% ipython --no-banner

In [1]: import numpy as np

In [2]: np.set_printoptions(precision=1, suppress=True, linewidth=200, floatmode="fixed")

In [3]: def tidy(a):
   ...:     return np.round(a, 1) + 0
   ...: 

In [4]: E = np.array([[1, 1, 1, 1, 1, 1, 1, 1], [1, 1, -1, -1, -1, -1, 1, 1]])

In [5]: E.mean(axis=0)
Out[5]: array([1.0, 1.0, 0.0, 0.0, 0.0, 0.0, 1.0, 1.0])

In [6]: E.shape
Out[6]: (2, 8)

In [7]: tidy(np.linalg.norm(E))
Out[7]: np.float64(4.0)

In [8]: print(np.unravel_index(np.abs(E).argmax(), E.shape))
(np.int64(0), np.int64(0))

In [9]: T = np.stack([E, 2 * E, E[::-1]])

In [10]: np.einsum("bij,cij->bc", T, T)
Out[10]: 
array([[16, 32,  0],
       [32, 64,  0],
       [ 0,  0, 16]])

In [11]: (T @ E.T).shape
Out[11]: (3, 2, 2)

In [12]: T.shape
Out[12]: (3, 2, 8)

In [13]: T.sum(axis=0)
Out[13]: 
array([[ 4,  4,  2,  2,  2,  2,  4,  4],
       [ 4,  4, -2, -2, -2, -2,  4,  4]])

In [14]: rng = np.random.default_rng(299770)

In [15]: other = E + rng.integers(-2, 3, (2, 1)) @ rng.integers(-2, 3, (1, 8))

In [16]: print(other)
[[ 1  1 -1  5  3  5  3  5]
 [ 1  1 -3  3  1  3  3  5]]

In [17]: print(np.linalg.matrix_rank(other - E, tol=1e-8))
1

In [18]: np.abs(other - E).sum(axis=1)
Out[18]: array([18, 18])

In [19]: K = np.array([[1, 1, 1, 1, -1, -1, -1, -1],
    ...:     [1, 1, -1, -1, -1, -1, 1, 1],
    ...:     [1, -1, 1, -1, 1, -1, 1, -1]])

In [20]: r0, r1 = K[2], K[0]

In [21]: r0 @ r1
Out[21]: np.int64(0)

In [22]: r0 @ r0
Out[22]: np.int64(8)

In [23]: pr = (r0 @ r1) / (r0 @ r0) * r0

In [24]: pr
Out[24]: array([ 0.0, -0.0,  0.0, -0.0,  0.0, -0.0,  0.0, -0.0])

In [25]: (r1 - pr) @ r0
Out[25]: np.float64(0.0)

In [26]: print(np.linalg.matrix_rank(np.outer(r0, r1)))
1

In [27]: J = np.load("x.npy")

In [28]: J
Out[28]: 
array([[-1,  1, -1],
       [ 0,  0,  0],
       [ 0,  0,  0],
       [ 0,  0,  0],
       [ 0,  0,  0],
       [-1,  1, -1],
       [ 0,  0,  0],
       [ 0,  0,  0],
       [ 0,  0,  0],
       [-2,  0, -2],
       [ 0,  0,  0]])

In [29]: Xs = J - J.mean(axis=0)

In [30]: Uu, sig, VT = np.linalg.svd(Xs, full_matrices=False)

In [31]: tidy(sig ** 2 / (sig ** 2).sum())
Out[31]: array([0.9, 0.1, 0.0])

In [32]: (np.sign(Uu[:, 0]) == np.sign(Uu[0, 0])).astype(int)
Out[32]: array([1, 0, 0, 0, 0, 1, 0, 0, 0, 1, 0])

In [33]: print(tidy((sig ** 2).sum() ** 2 / (sig ** 4).sum()))
1.3

In [34]: Uu, sig, VT = np.linalg.svd(J)

In [35]: np.argmax(sig[:-1] / (sig[1:] + 1e-6)) + 1
Out[35]: np.int64(2)

In [36]: other = Uu[:, :2] @ np.diag(sig[:2]) @ VT[:2]

In [37]: print(tidy(np.linalg.norm(J - other, 2)), tidy(sig[2]))
0.0 0.0

In [38]: tidy(np.linalg.norm(J - other) / np.linalg.norm(J))
Out[38]: np.float64(0.0)

In [39]: G = np.cov(J, rowvar=False)

In [40]: np.argsort(-J.std(axis=0).round(6), kind="stable")
Out[40]: array([0, 2, 1])

In [41]: G.shape
Out[41]: (3, 3)

In [42]: tidy(np.linalg.eigvalsh(G)[::-1])
Out[42]: array([1.0, 0.1, 0.0])

In [43]: np.median(J, axis=0)
Out[43]: array([0.0, 0.0, 0.0])

In [44]: np.argwhere(np.triu(np.abs(np.corrcoef(J.T)) > 0.8, 1))
Out[44]: array([[0, 2]])

In [45]: feats = np.loadtxt("run13.csv", delimiter=",")

In [46]: feats
Out[46]: 
array([[1.0, 0.7, 0.5],
       [0.7, 1.0, 0.7],
       [0.5, 0.7, 1.0]])

In [47]: tidy(np.linalg.svd(K, compute_uv=False))
Out[47]: array([2.8, 2.8, 2.8])

In [48]: np.diff(K, axis=0)
Out[48]: 
array([[ 0,  0, -2, -2,  0,  0,  2,  2],
       [ 0, -2,  2,  0,  2,  0,  0, -2]])

In [49]: np.unravel_index(np.abs(K).argmax(), K.shape)
Out[49]: (np.int64(0), np.int64(0))

In [50]: K.sum(axis=1)
Out[50]: array([0, 0, 0])

In [51]: tidy(np.linalg.norm(K))
Out[51]: np.float64(4.9)

In [52]: x0 = np.array([-2, -1, 0])

In [53]: feats * x0
Out[53]: 
array([[-2.0, -0.7,  0.0],
       [-1.4, -1.0,  0.0],
       [-1.0, -0.7,  0.0]])

In [54]: (feats @ x0).argmax()
Out[54]: np.int64(2)

In [55]: np.linalg.norm(feats @ x0) <= np.linalg.norm(feats, 2) * np.linalg.norm(x0) + 1e-9
Out[55]: np.True_

In [56]: feats @ np.eye(3)[1]
Out[56]: array([0.7, 1.0, 0.7])

In [57]: feats @ np.ones(3)
Out[57]: array([2.2, 2.4, 2.2])

In [58]: (feats * x0).sum(axis=1)
Out[58]: array([-2.7, -2.4, -1.7])

In [59]: np.einsum("ij,j->i", feats, x0)
Out[59]: array([-2.7, -2.4, -1.7])

In [60]: w, vecs = np.linalg.eigh(feats)

In [61]: tidy(np.abs(vecs[:, -1]))
Out[61]: array([0.6, 0.6, 0.6])

In [62]: (w > 1e-8).sum(), (w < -1e-8).sum()
Out[62]: (np.int64(3), np.int64(0))

In [63]: print(tidy(vecs.T @ vecs))
[[1.0 0.0 0.0]
 [0.0 1.0 0.0]
 [0.0 0.0 1.0]]

In [64]: O, vecs = np.linalg.qr(feats[:, :1])[0], np.linalg.qr(feats[:, 1:])[0]

In [65]: sig = np.linalg.svd(O.T @ vecs, compute_uv=False)

In [66]: (sig > 0.9).sum()
Out[66]: np.int64(1)

In [67]: data = np.array([[0.0, 1.0, 2.0], [1.0, 0.0, 0.0], [2.0, 0.0, 0.0]])

In [68]: print(data)
[[0.0 1.0 2.0]
 [1.0 0.0 0.0]
 [2.0 0.0 0.0]]

In [69]: tidy(np.sort(np.abs(np.linalg.eigvals(data))))
Out[69]: array([0.0, 2.2, 2.2])

In [70]: print(tidy(np.abs(np.linalg.eigvals(data)).max()))
2.2

In [71]: data @ data
Out[71]: 
array([[5.0, 0.0, 0.0],
       [0.0, 1.0, 2.0],
       [0.0, 2.0, 4.0]])

In [72]: np.allclose(data, data.T)
Out[72]: True

In [73]: T = np.stack([data, 4 * data, data[::-1]])

In [74]: print((T @ data.T).shape)
(3, 3, 3)

In [75]: np.linalg.matrix_rank(T.reshape(3, -1))
Out[75]: np.int64(2)

In [76]: T.shape
Out[76]: (3, 3, 3)

In [77]: other = np.array([[-1, -3], [-4, -4], [3, 2]])

In [78]: print(np.linalg.matrix_rank(data @ other))
2

In [79]: np.vstack([data, other.T]).shape
Out[79]: (5, 3)

In [80]: other.T @ data.T
Out[80]: 
array([[ 2.0, -1.0, -2.0],
       [ 0.0, -3.0, -6.0]])

In [81]: Uu, sig, VT = np.linalg.svd(data)

In [82]: tidy(sig)
Out[82]: array([2.2, 2.2, 0.0])

In [83]: other = Uu[:, :2] @ np.diag(sig[:2]) @ VT[:2]

In [84]: np.linalg.matrix_rank(data, rtol=0.05)
Out[84]: np.int64(2)

In [85]: tidy(other)
Out[85]: 
array([[0.0, 1.0, 2.0],
       [1.0, 0.0, 0.0],
       [2.0, 0.0, 0.0]])

In [86]: print(tidy(np.linalg.norm(data - other) / np.linalg.norm(data)))
0.0

In [87]: Uu, sig, VT = np.linalg.svd(data)

In [88]: vecs = VT[:(sig > 1e-8).sum()]

In [89]: x0 = data[1] + 2 * data[0] + rng.integers(2) * np.eye(3)[2]

In [90]: x0
Out[90]: array([1.0, 2.0, 4.0])

In [91]: tidy(np.diag(vecs.T @ vecs))
Out[91]: array([1.0, 0.2, 0.8])

In [92]: np.linalg.matrix_rank(np.vstack([data, x0]))
Out[92]: np.int64(2)

In [93]: M = np.array([[5, 1], [-5, -1], [4, -4]])

In [94]: M[:, 1] = 3 * M[:, 0]

In [95]: M
Out[95]: 
array([[  5,  15],
       [ -5, -15],
       [  4,  12]])

In [96]: np.linalg.cond(M) > 100
Out[96]: np.True_

In [97]: np.linalg.matrix_rank(M, rtol=0.1)
Out[97]: np.int64(1)

In [98]: tidy(np.linalg.norm(M, 2) / np.linalg.norm(M))
Out[98]: np.float64(1.0)

In [99]: rk = np.linalg.matrix_rank(M)

In [100]: rk
Out[100]: np.int64(1)

In [101]: N = np.linalg.svd(M)[2][rk:].T

In [102]: [int(np.linalg.matrix_rank(np.delete(M, i, axis=0))) for i in range(3)]
Out[102]: [1, 1, 1]

In [103]: [int(np.linalg.matrix_rank(M[:i])) for i in range(1, len(M) + 1)]
Out[103]: [1, 1, 1]

In [104]: tidy(N[:, 0] / N[np.abs(N[:, 0]).round(6).argmax(), 0])
Out[104]: array([ 1.0, -0.3])

In [105]: np.linalg.matrix_rank(M.T @ M), np.linalg.matrix_rank(M @ M.T)
Out[105]: (np.int64(1), np.int64(1))

In [106]: other = M / np.sqrt((M ** 2).mean(axis=1, keepdims=True))

In [107]: M - M.mean(axis=1, keepdims=True)
Out[107]: 
array([[-5.0,  5.0],
       [ 5.0, -5.0],
       [-4.0,  4.0]])

In [108]: np.linalg.matrix_rank(other) == np.linalg.matrix_rank(M)
Out[108]: np.True_

In [109]: tidy(np.linalg.norm(other, axis=1))
Out[109]: array([1.4, 1.4, 1.4])

In [110]: np.linalg.matrix_rank(M - M.mean(axis=1, keepdims=True))
Out[110]: np.int64(1)

In [111]: r0, r1 = M[2], M[1]

In [112]: r0 @ r1
Out[112]: np.int64(-200)

In [113]: pr = (r0 @ r1) / (r0 @ r0) * r0

In [114]: print(np.linalg.matrix_rank(np.outer(r0, r1)))
1

In [115]: print(r1 - pr)
[0.0 0.0]

In [116]: other = E / np.linalg.norm(E, axis=1, keepdims=True)

In [117]: G = other @ other.T

In [118]: print(np.degrees(np.arccos(np.clip(G[1, 0], -1, 1))))
90.0

In [119]: (G - 2 * np.eye(2)).round(6).argmax(axis=1)
Out[119]: array([1, 0])

In [120]: (np.abs(G) > 0.9).astype(int)
Out[120]: 
array([[1, 0],
       [0, 1]])

In [121]: tidy(G)
Out[121]: 
array([[1.0, 0.0],
       [0.0, 1.0]])

In [122]: print(tidy(G[1]))
[0.0 1.0]

In [123]: np.argwhere(np.triu(np.abs(G) > 0.95, 1))
Out[123]: array([], shape=(0, 2), dtype=int64)

In [124]: W0 = np.loadtxt("sample4.csv", delimiter=",")

In [125]: W0
Out[125]: 
array([[0.0, 1.0, 1.0],
       [1.0, 0.0, 1.0],
       [1.0, 1.0, 0.0]])

In [126]: w, vecs = np.linalg.eigh(W0)

In [127]: x0 = np.array([0, 0, 2])

In [128]: print(x0 @ W0 @ x0 / (x0 @ x0), tidy(w[0]), tidy(w[-1]))
0.0 -1.0 2.0

In [129]: x0 @ W0 @ x0
Out[129]: np.float64(0.0)

In [130]: def softmax(z):
     ...:     e = np.exp(z - z.max(axis=-1, keepdims=True))
     ...:     return e / e.sum(axis=-1, keepdims=True)
     ...: 

In [131]: tidy(softmax(10 * E[0]))
Out[131]: array([0.1, 0.1, 0.1, 0.1, 0.1, 0.1, 0.1, 0.1])

In [132]: tidy(softmax(E[0] + -3))
Out[132]: array([0.1, 0.1, 0.1, 0.1, 0.1, 0.1, 0.1, 0.1])

In [133]: scores = E @ E.T / np.sqrt(8)

In [134]: tidy(softmax(scores)[0] @ E)
Out[134]: array([1.0, 1.0, 0.9, 0.9, 0.9, 0.9, 1.0, 1.0])

In [135]: w, vecs = np.linalg.eig(W0)

In [136]: tidy(W0 @ vecs[:, 0] - w[0] * vecs[:, 0])
Out[136]: array([0.0, 0.0, 0.0])

In [137]: tidy(np.prod(w))
Out[137]: np.float64(2.0)

In [138]: tidy(np.sort(np.linalg.eigvals(np.linalg.inv(W0))))
Out[138]: array([-1.0, -1.0,  0.5])

In [139]: print(tidy(np.sort(np.linalg.eigvals(W0.T))))
[-1.0 -1.0  2.0]

In [140]: tidy(w)
Out[140]: array([-1.0,  2.0, -1.0])

In [141]: [round(float(np.linalg.det(W0[:i, :i])), 2) + 0 for i in range(1, 4)]
Out[141]: [0.0, -1.0, 2.0]

In [142]: np.all(np.linalg.eigvalsh(W0) > 0)
Out[142]: np.False_
